% python3 -q
>>> import numpy as np
>>> from numpy import linalg as LA
>>> np.set_printoptions(precision=3, suppress=True, linewidth=160, sign=" ")
>>> M = np.loadtxt("mat.csv", delimiter=",")
>>> M
array([[ 2.05,  3.  ,  2.  ,  2.  ],
       [ 2.  ,  2.05,  2.  ,  3.  ],
       [ 2.  ,  0.  ,  0.05,  1.  ],
       [ 2.  ,  3.  ,  2.  ,  2.05]])
>>> P = np.triu(np.array([[0, 1, 0, 1], [0, 0, 0, 1], [2, 0, 2, 0], [1, 1, 2, 2]]), 1) + np.eye(4)
>>> Y = P @ M @ LA.inv(P)
>>> LA.matrix_rank(Y)
np.int64(4)
>>> round(LA.det(Y), 3)
np.float64(0.268)
>>> round(float(np.trace(Y)), 3), round(np.trace(M), 3)
(6.2, np.float64(6.2))
>>> Y = LA.inv(M)
>>> LA.det(M) * Y
array([[ 1.66 , -0.007,  0.095, -1.655],
       [-3.705, -0.29 ,  0.095,  3.993],
       [ 7.695,  0.45 , -0.335, -8.003],
       [-3.705, -0.007,  0.095,  3.71 ]])
>>> np.allclose(Y, M.T)
False
>>> np.round(LA.inv(Y), 3) + 0
array([[ 2.05,  3.  ,  2.  ,  2.  ],
       [ 2.  ,  2.05,  2.  ,  3.  ],
       [ 2.  ,  0.  ,  0.05,  1.  ],
       [ 2.  ,  3.  ,  2.  ,  2.05]])
>>> np.round(M @ Y, 3) + 0
array([[ 1.,  0.,  0.,  0.],
       [ 0.,  1.,  0.,  0.],
       [ 0.,  0.,  1.,  0.],
       [ 0.,  0.,  0.,  1.]])
>>> Y
array([[  6.189,  -0.028,   0.354,  -6.169],
       [-13.811,  -1.081,   0.354,  14.883],
       [ 28.685,   1.678,  -1.248, -29.832],
       [-13.811,  -0.028,   0.354,  13.831]])
>>> round(LA.slogdet(M)[0], 3)
np.float64(1.0)
